>>> import numpy as np
>>> np.set_printoptions(suppress=True, linewidth=200)
>>> mat = np.load("out0.npy")
>>> print(mat)
[[ 0  0  0  0  0  0  0]
 [ 0  5  0  0  0  0  0]
 [ 4  4 -4  0  0  0  0]
 [-2 -1  2 -4  0  0  0]
 [-2  0  1  5  3  0  0]
 [ 4  0  5  5  1 -3  0]
 [ 1  1 -5  1  4 -3  3]]
>>> rng = np.random.default_rng(355)
>>> idx = rng.permutation(7)
>>> print(idx)
[2 4 1 5 0 3 6]
>>> other = mat[idx][:, idx]
>>> print(round(np.linalg.det(other), 2), round(np.linalg.det(mat[idx]), 2))
0.0 0.0
>>> print(round(np.linalg.norm(mat, 2) / np.linalg.norm(mat), 2))
0.6
>>> Uu, sig, Vt = np.linalg.svd(mat)
>>> print(np.argmax(sig[:-1] / (sig[1:] + 1e-6)) + 1)
6
>>> other = Uu[:, :6] @ np.diag(sig[:6]) @ Vt[:6]
>>> print(np.round(np.linalg.norm(mat - other) / np.linalg.norm(mat), 2))
0.0
>>> print(round(np.linalg.norm(mat - other, 2), 2), np.round(sig[6], 2))
0.0 0.0
>>> C2 = mat.T @ mat
>>> print(C2)
[[ 41  19  -7  19   2 -15   3]
 [ 19  43 -23   5   4  -3   3]
 [ -7 -23  71  17 -12   0 -15]
 [ 19   5  17  67  24 -18   3]
 [  2   4 -12  24  26 -15  12]
 [-15  -3   0 -18 -15  18  -9]
 [  3   3 -15   3  12  -9   9]]
>>> print(np.diag(C2))
[41 43 71 67 26 18  9]
>>> print(np.linalg.matrix_rank(C2))
6
>>> W = np.array([[0, -2], [2, -2], [-2, -1], [0, 0], [-2, -1], [2, -2], [1, -2]])
>>> coef = np.array([4, 0])
>>> hid = np.maximum(mat @ W + coef, 0)
>>> print(hid)
[[ 4  0]
 [14  0]
 [20  0]
 [ 0  4]
 [ 0  0]
 [ 0  0]
 [ 5  0]]
>>> print(np.linalg.matrix_rank(hid))
2
>>> print((hid > 0).astype(int))
[[1 0]
 [1 0]
 [1 0]
 [0 1]
 [0 0]
 [0 0]
 [1 0]]
>>> W2 = np.array([[-2, -2], [2, -1]])
>>> print(hid @ W2)
[[ -8  -8]
 [-28 -28]
 [-40 -40]
 [  8  -4]
 [  0   0]
 [  0   0]
 [-10 -10]]
>>> print(W @ W2)
[[-4  2]
 [-8 -2]
 [ 2  5]
 [ 0  0]
 [ 2  5]
 [-8 -2]
 [-6  0]]
>>> F = np.loadtxt("layer4.csv", delimiter=",")
>>> print(F)
[[ 0.  0.  0.  0.  0.  0. -1.  0.  0.]
 [ 0.  0.  0.  0.  0.  0.  0.  0. -1.]
 [ 0.  0.  0.  0.  0.  0.  0.  2.  0.]
 [ 0.  0.  0.  0.  0.  0.  0.  0.  0.]
 [ 0.  0.  0.  0.  0.  0.  0.  0.  0.]
 [ 0.  0.  2.  0.  0.  0.  0.  0.  0.]
 [ 0.  0.  0.  0.  0.  0.  0.  0.  0.]
 [ 0.  0.  0.  0.  0. -1.  0.  0.  0.]
 [ 0.  0.  0.  0.  0.  0.  0.  0.  0.]]
>>> # row 4 repeats row 3
>>> print(F @ F)
[[ 0.  0.  0.  0.  0.  0.  0.  0.  0.]
 [ 0.  0.  0.  0.  0.  0.  0.  0.  0.]
 [ 0.  0.  0.  0.  0. -2.  0.  0.  0.]
 [ 0.  0.  0.  0.  0.  0.  0.  0.  0.]
 [ 0.  0.  0.  0.  0.  0.  0.  0.  0.]
 [ 0.  0.  0.  0.  0.  0.  0.  4.  0.]
 [ 0.  0.  0.  0.  0.  0.  0.  0.  0.]
 [ 0.  0. -2.  0.  0.  0.  0.  0.  0.]
 [ 0.  0.  0.  0.  0.  0.  0.  0.  0.]]
>>> print(np.round(np.sort(np.linalg.eigvals(F).real), 2))
[-1.59  0.    0.    0.    0.    0.    0.    0.79  0.79]
>>> print((np.linalg.matrix_power((F != 0) + (F.T != 0) + np.eye(9), 9) > 0).astype(int))
[[1 0 0 0 0 0 1 0 0]
 [0 1 0 0 0 0 0 0 1]
 [0 0 1 0 0 1 0 1 0]
 [0 0 0 1 0 0 0 0 0]
 [0 0 0 0 1 0 0 0 0]
 [0 0 1 0 0 1 0 1 0]
 [1 0 0 0 0 0 1 0 0]
 [0 0 1 0 0 1 0 1 0]
 [0 1 0 0 0 0 0 0 1]]
>>> print((F != 0).astype(int))
[[0 0 0 0 0 0 1 0 0]
 [0 0 0 0 0 0 0 0 1]
 [0 0 0 0 0 0 0 1 0]
 [0 0 0 0 0 0 0 0 0]
 [0 0 0 0 0 0 0 0 0]
 [0 0 1 0 0 0 0 0 0]
 [0 0 0 0 0 0 0 0 0]
 [0 0 0 0 0 1 0 0 0]
 [0 0 0 0 0 0 0 0 0]]
>>> print([round(float(x), 2) for x in np.linalg.svd(F, compute_uv=False)[:3]])
[2.0, 2.0, 1.0]
>>> print(np.argsort(-np.linalg.norm(F, axis=0).round(6), kind="stable")[:3])
[2 7 5]
>>> Uu, sig, Vt = np.linalg.svd(F)
>>> V = Vt[:(sig > 1e-8).sum()]
>>> vec = F[1] + 3 * F[8] + rng.integers(2) * np.eye(9)[0]
>>> print(vec)
[ 0.  0.  0.  0.  0.  0.  0.  0. -1.]
>>> print(np.allclose(V.T @ V @ vec, vec))
True
>>> print(np.round(np.linalg.norm(vec - V.T @ V @ vec), 2))
0.0
>>> print(np.allclose(F[:-1].T @ np.linalg.lstsq(F[:-1].T, F[-1])[0], F[-1]))
True
>>> print(np.round(F @ np.linalg.pinv(F) @ F, 2))
[[ 0.  0.  0.  0.  0.  0. -1.  0.  0.]
 [ 0.  0.  0.  0.  0.  0.  0.  0. -1.]
 [ 0.  0.  0.  0.  0.  0.  0.  2.  0.]
 [ 0.  0.  0.  0.  0.  0.  0.  0.  0.]
 [ 0.  0.  0.  0.  0.  0.  0.  0.  0.]
 [ 0.  0.  2.  0.  0.  0.  0.  0.  0.]
 [ 0.  0.  0.  0.  0.  0.  0.  0.  0.]
 [ 0.  0.  0.  0.  0. -1.  0.  0.  0.]
 [ 0.  0.  0.  0.  0.  0.  0.  0.  0.]]
>>> print(np.linalg.lstsq(F[:-1].T, F[-1])[2])
5
>>> other = np.array([[2, -4, 3],
...     [0, 0, -3],
...     [-1, 4, 0],
...     [-2, 3, -4],
...     [-2, -2, -1],
...     [-2, 3, 2],
...     [-5, 4, -1],
...     [1, 1, -5],
...     [-5, -3, 1]])
>>> other @ F
Traceback (most recent call last):
  File "<python-input-47>", line 1, in <module>
    other @ F
    ~~~~~~^~~
ValueError: matmul: Input operand 1 has a mismatch in its core dimension 0, with gufunc signature (n?,k),(k,m?)->(n?,m?) (size 9 is different from 3)
>>> print(F @ other)
[[  5.  -4.   1.]
 [  5.   3.  -1.]
 [  2.   2. -10.]
 [  0.   0.   0.]
 [  0.   0.   0.]
 [ -2.   8.   0.]
 [  0.   0.   0.]
 [  2.  -3.  -2.]
 [  0.   0.   0.]]
>>> print(np.linalg.matrix_rank(F @ other))
3
>>> print(np.linalg.matrix_rank(np.vstack([F, other.T])))
8
>>> print(np.einsum("ij->j", F))
[ 0.  0.  2.  0.  0. -1. -1.  2. -1.]
>>> print(np.vstack([F, other.T]).shape)
(12, 9)
>>> print(np.einsum("ij,ij->i", F, F))
[1. 1. 4. 0. 0. 4. 0. 1. 0.]
>>> print(np.einsum("ik,kj->ij", F, other))
[[  5.  -4.   1.]
 [  5.   3.  -1.]
 [  2.   2. -10.]
 [  0.   0.   0.]
 [  0.   0.   0.]
 [ -2.   8.   0.]
 [  0.   0.   0.]
 [  2.  -3.  -2.]
 [  0.   0.   0.]]
>>> K = np.loadtxt("run1.csv", delimiter=",")
>>> print(K)
[[-1.69 -3.3   0.01 -3.34 -3.17  0.11  0.18]
 [-2.35 -3.09  0.06 -3.22 -2.32 -0.4   0.59]
 [-2.26 -3.22 -0.05 -3.09 -3.04 -0.49 -0.19]
 [-1.83 -2.79 -0.05 -2.91 -3.4  -0.44 -0.52]
 [-1.75 -3.76 -0.13 -2.75 -3.69  0.18 -0.47]
 [-1.92 -3.02  0.25 -3.07 -3.34 -0.3   0.61]
 [-1.73 -2.54 -0.09 -2.93 -2.65 -0.1   0.29]
 [-2.2  -2.56  0.18 -3.21 -3.17 -0.49  0.37]
 [-2.42 -2.98  0.04 -2.4  -3.36 -0.87  0.17]
 [-2.13 -2.63  0.44 -2.85 -3.18 -0.24 -0.08]
 [-1.94 -2.91  0.07 -3.2  -3.24  0.    0.02]
 [-1.93 -2.61  0.1  -3.31 -3.32  0.19  0.08]
 [-2.18 -2.97  0.31 -2.59 -2.55  0.2   0.21]
 [-2.51 -2.93  0.16 -3.25 -3.26 -0.09 -0.42]
 [-2.05 -3.35 -0.35 -2.91 -2.72 -0.08  0.33]
 [ 0.62 -2.1  -1.86 -3.11  1.85  0.    3.27]
 [ 1.06 -1.76 -2.12 -2.61  1.74  0.29  3.07]
 [ 0.82 -2.15 -1.54 -2.83  2.04  0.04  3.2 ]
 [ 1.01 -2.12 -2.75 -2.94  2.11  0.49  3.32]
 [ 1.32 -1.78 -1.96 -3.18  1.86 -0.28  3.11]
 [ 0.92 -2.09 -1.56 -3.36  2.01  0.19  3.23]
 [ 1.35 -1.97 -2.43 -3.03  2.01  0.18  3.03]
 [ 0.96 -2.52 -1.79 -2.57  2.13 -0.19  3.21]
 [ 0.83 -2.35 -2.28 -2.9   2.25 -0.26  2.4 ]
 [ 0.98 -1.88 -1.72 -2.85  2.04  0.32  3.36]
 [ 1.09 -1.95 -1.52 -2.96  2.17  0.46  3.18]
 [ 1.19 -2.45 -2.19 -3.1   2.02 -0.16  3.15]
 [ 1.06 -1.85 -2.48 -3.05  2.35 -0.02  2.57]
 [ 1.46 -2.14 -2.21 -2.97  1.6   0.34  3.09]
 [ 1.22 -1.65 -1.69 -2.76  1.71 -0.19  3.11]]
>>> other = np.c_[K[:, :1] @ np.array([[9]]), np.array([1, 2, -1, 0, 2, 2, 1, -1, 1, 2, 1, -1, 1, 1, 2, 2, 2, 2, -1, 1, 0, 1, 0, -2, -2, -1, -1, -2, 0, 2])]
>>> print(other.round(2))
[[-15.21   1.  ]
 [-21.15   2.  ]
 [-20.34  -1.  ]
 [-16.47   0.  ]
 [-15.75   2.  ]
 [-17.28   2.  ]
 [-15.57   1.  ]
 [-19.8   -1.  ]
 [-21.78   1.  ]
 [-19.17   2.  ]
 [-17.46   1.  ]
 [-17.37  -1.  ]
 [-19.62   1.  ]
 [-22.59   1.  ]
 [-18.45   2.  ]
 [  5.58   2.  ]
 [  9.54   2.  ]
 [  7.38   2.  ]
 [  9.09  -1.  ]
 [ 11.88   1.  ]
 [  8.28   0.  ]
 [ 12.15   1.  ]
 [  8.64   0.  ]
 [  7.47  -2.  ]
 [  8.82  -2.  ]
 [  9.81  -1.  ]
 [ 10.71  -1.  ]
 [  9.54  -2.  ]
 [ 13.14   0.  ]
 [ 10.98   2.  ]]
>>> print(np.linalg.matrix_rank(other))
2
>>> print(np.linalg.matrix_rank(np.c_[K, other]))
8
>>> print(np.round(np.linalg.norm(np.linalg.qr(K)[0].T @ other, axis=0) ** 2 / ((other ** 2).sum(axis=0) + 1e-12), 2))
[1.   0.36]
>>> print(np.round(np.linalg.lstsq(K, other[:, 0])[0], 2) + 0)
[9. 0. 0. 0. 0. 0. 0.]
>>> vec = np.array([4, -9])
>>> rhs = other @ vec
>>> print(np.round(np.linalg.solve(other.T @ other, other.T @ rhs), 2))
[ 4. -9.]
>>> print(np.round(np.linalg.pinv(other) @ other, 2) + 0)
[[1. 0.]
 [0. 1.]]
>>> print(np.round(np.linalg.lstsq(other, rhs)[0], 2))
[ 4. -9.]
>>> try:
...     np.linalg.solve(other, rhs)
... except np.linalg.LinAlgError as e:
...     print(repr(e))
... 
LinAlgError('Last 2 dimensions of the array must be square')
>>> rhs = rhs + 0.3 * rng.normal(size=30)
>>> print(rhs.round(2))
[ -69.58 -102.35  -72.64  -65.83  -81.66  -87.18  -71.42  -69.9   -95.93  -95.1   -78.47  -60.41  -87.41  -99.46  -91.29    4.05   20.46   11.33   44.88   38.67   33.17   39.83   34.5    48.47
   53.8    48.51   51.54   56.15   53.21   25.97]
>>> coef, *_ = np.linalg.lstsq(other, rhs)
>>> print(round(np.linalg.norm(rhs - other @ coef), 2))
1.75
>>> print([round(float(np.linalg.norm(np.linalg.solve(other.T @ other + lam * np.eye(2), other.T @ rhs))), 2) for lam in (0, 1, 10, 100)])
[9.87, 9.73, 8.64, 5.27]
>>> print(coef.round(2))
[ 4.   -9.03]
>>> Xc = K - K.mean(axis=0)
>>> Uu, sig, Vt = np.linalg.svd(Xc, full_matrices=False)
>>> print(np.round(np.abs(Vt[-1]), 2))
[0.53 0.27 0.61 0.18 0.22 0.22 0.39]
>>> print(np.searchsorted(np.cumsum(sig ** 2) / (sig ** 2).sum(), 0.9) + 1)
1
>>> print(np.linalg.matrix_rank(Xc))
7
>>> print(sig.round(2))
[19.41  1.95  1.71  1.53  1.33  1.22  1.02]
>>> Xc = K - K.mean(axis=0)
>>> V = np.linalg.svd(Xc)[2][:2]
>>> other = Xc - Xc @ V.T @ V
>>> print(np.round(np.linalg.norm(other) / np.linalg.norm(Xc), 2))
0.16
>>> print(np.round(np.cov(Xc @ V.T, rowvar=False), 2) + 0)
[[12.99  0.  ]
 [ 0.    0.13]]
>>> other = K + rng.integers(-2, 3, (30, 2)) @ rng.integers(-2, 3, (2, 7))
>>> print(other.round(2))
[[-1.69 -7.3   0.01 -7.34  0.83  2.11  0.18]
 [-2.35 -4.09  1.06 -2.22 -4.32 -2.4   1.59]
 [-2.26 -3.22 -2.05 -7.09  2.96  4.51 -2.19]
 [-1.83 -0.79 -0.05 -0.91 -5.4  -1.44 -0.52]
 [-1.75 -9.76  1.87 -4.75 -3.69 -1.82  1.53]
 [-1.92 -0.02  1.25  1.93 -9.34 -4.3   1.61]
 [-1.73  1.46 -0.09  1.07 -6.65 -2.1   0.29]
 [-2.2   1.44 -1.82 -3.21 -1.17  2.51 -1.63]
 [-2.42 -5.98  1.04 -3.4  -3.36 -1.87  1.17]
 [-2.13 -7.63  1.44 -5.85 -1.18 -0.24  0.92]
 [-1.94  0.09  1.07  1.8  -9.24 -4.    1.02]
 [-1.93 -6.61  0.1  -7.31  0.68  2.19  0.08]
 [-2.18 -2.97 -1.69 -6.59  3.45  5.2  -1.79]
 [-2.51 -0.93  0.16 -1.25 -5.26 -1.09 -0.42]
 [-2.05 -2.35  0.65  0.09 -6.72 -3.08  1.33]
 [ 0.62 -0.1  -1.86 -1.11 -0.15 -1.    3.27]
 [ 1.06 -2.76 -1.12 -1.61 -0.26 -1.71  4.07]
 [ 0.82 -4.15 -1.54 -4.83  4.04  1.04  3.2 ]
 [ 1.01 -3.12 -3.75 -5.94  6.11  3.49  2.32]
 [ 1.32 -1.78 -1.96 -3.18  1.86 -0.28  3.11]
 [ 0.92 -1.09 -2.56 -4.36  4.01  2.19  2.23]
 [ 1.35  1.03 -3.43 -2.03  2.01  1.18  2.03]
 [ 0.96 -0.52 -1.79 -0.57  0.13 -1.19  3.21]
 [ 0.83 -2.35 -4.28 -6.9   8.25  4.74  0.4 ]
 [ 0.98  0.12  0.28  3.15 -5.96 -5.68  5.36]
 [ 1.09 -2.95 -2.52 -5.96  6.17  3.46  2.18]
 [ 1.19 -6.45 -0.19 -3.1   0.02 -3.16  5.15]
 [ 1.06 -4.85 -3.48 -8.05  8.35  3.98  1.57]
 [ 1.46 -2.14 -4.21 -6.97  7.6   5.34  1.09]
 [ 1.22 -5.65  0.31 -2.76 -0.29 -3.19  5.11]]
>>> print(np.linalg.matrix_rank(other - K, tol=1e-8))
2
>>> E = np.load("a.npy")
>>> print(E)
[[ 1.2 -1.8  1.1  0.9  0.7]
 [ 1.1  0.3  0.4 -0.6 -1.7]
 [ 0.5  1.3 -0.3  1.2  0.2]
 [-1.2  0.7 -0.5 -0.3 -1.1]
 [ 0.2 -0.5  1.  -2.1 -1.4]
 [ 0.8 -0.9 -0.7 -2.1 -1.4]
 [-0.2 -0.4  0.1  1.8 -0.2]
 [-0.2 -0.5  0.9 -3.9 -1.8]
 [-1.8  0.6  1.9 -2.1 -0.7]
 [ 0.1 -0.1 -2.3  0.9 -1.3]
 [-0.7 -1.1 -0.4 -6.  -0.3]
 [-1.8 -0.2  0.6  1.2 -0.6]]
>>> W = np.array([[6, -8, 7, -5, 2, -3],
...     [-9, -9, 7, -2, 2, -5],
...     [-8, 3, 5, 5, -4, 8],
...     [7, 5, -1, 1, -1, 9],
...     [3, 0, -4, 9, 7, 0]])
>>> coef = np.array([2, 3, 1, 1, 2, 2])
>>> hid = np.maximum(E @ W + coef, 0)
>>> print(np.round((hid > 0).mean(axis=0), 2))
[0.42 0.5  0.5  0.33 0.33 0.42]
>>> print(np.linalg.matrix_rank(hid))
6
>>> W2 = np.array([[3, 3, -2],
...     [3, 2, 3],
...     [2, 0, 0],
...     [-2, -3, 2],
...     [-1, -2, -3],
...     [1, -3, -3]])
>>> print((hid @ W2).round(6).argmax(axis=1))
[0 0 0 0 0 0 0 0 2 0 0 0]
>>> print(W @ W2)
[[ 13  22 -43]
 [-43 -28  -4]
 [ -3 -49  23]
 [ 42   3 -21]
 [-24 -32  -9]]
>>> arr = np.load("sample10.npy")
>>> print(arr)
[[ 0.  2.  2.  1.  1.  0.  0. -2.  2.]
 [ 2.  0.  0.  1.  1.  1.  1. -2. -3.]
 [ 2.  2.  2.  0.  0.  1.  0.  1.  2.]
 [ 1.  2.  1.  1.  2.  1.  2. -2.  2.]
 [ 0.  2.  0.  0.  1.  1.  2.  0.  1.]
 [ 1.  0.  2.  1.  2.  2.  1. -1.  3.]
 [ 2.  1.  1.  2.  0.  0.  2. -1.  3.]
 [ 0.  0.  0.  0.  0.  0.  0.  8.  8.]
 [ 0.  0.  0.  0.  0.  0.  0. -8.  9.]]
>>> vec = np.array([3, 4, -5, 5, -2, 1, -2, 0, -2])
>>> rhs = arr @ vec
>>> print(rhs)
[ -3.  14.   1.   0.   1. -12.   5. -16. -18.]
>>> print(np.round(np.linalg.solve(arr, 3 * rhs), 2))
[  9.  12. -15.  15.  -6.   3.  -6.   0.  -6.]
>>> print(np.round(np.linalg.solve(arr, arr[:, 6]), 2))
[ 0.  0. -0. -0.  0.  0.  1.  0.  0.]
>>> other = arr / np.linalg.norm(arr, axis=1, keepdims=True)
>>> C2 = other @ other.T
>>> print(np.argwhere(np.triu(np.abs(C2) > 0.95, 1)))
[]
>>> print((C2 - 2 * np.eye(9)).round(6).argmax(axis=1))
[3 3 6 0 3 3 3 2 0]
>>> print(C2[6].round(2))
[0.67 0.04 0.63 0.79 0.55 0.73 1.   0.29 0.59]
>>> print(round(float(np.degrees(np.arccos(np.clip(C2[6, 8], -1, 1)))), 2))
53.61
>>> print((np.abs(C2) > 0.9).astype(int))
[[1 0 0 0 0 0 0 0 0]
 [0 1 0 0 0 0 0 0 0]
 [0 0 1 0 0 0 0 0 0]
 [0 0 0 1 0 0 0 0 0]
 [0 0 0 0 1 0 0 0 0]
 [0 0 0 0 0 1 0 0 0]
 [0 0 0 0 0 0 1 0 0]
 [0 0 0 0 0 0 0 1 0]
 [0 0 0 0 0 0 0 0 1]]
>>> print(np.round(np.linalg.norm(other, axis=1), 2))
[1. 1. 1. 1. 1. 1. 1. 1. 1.]
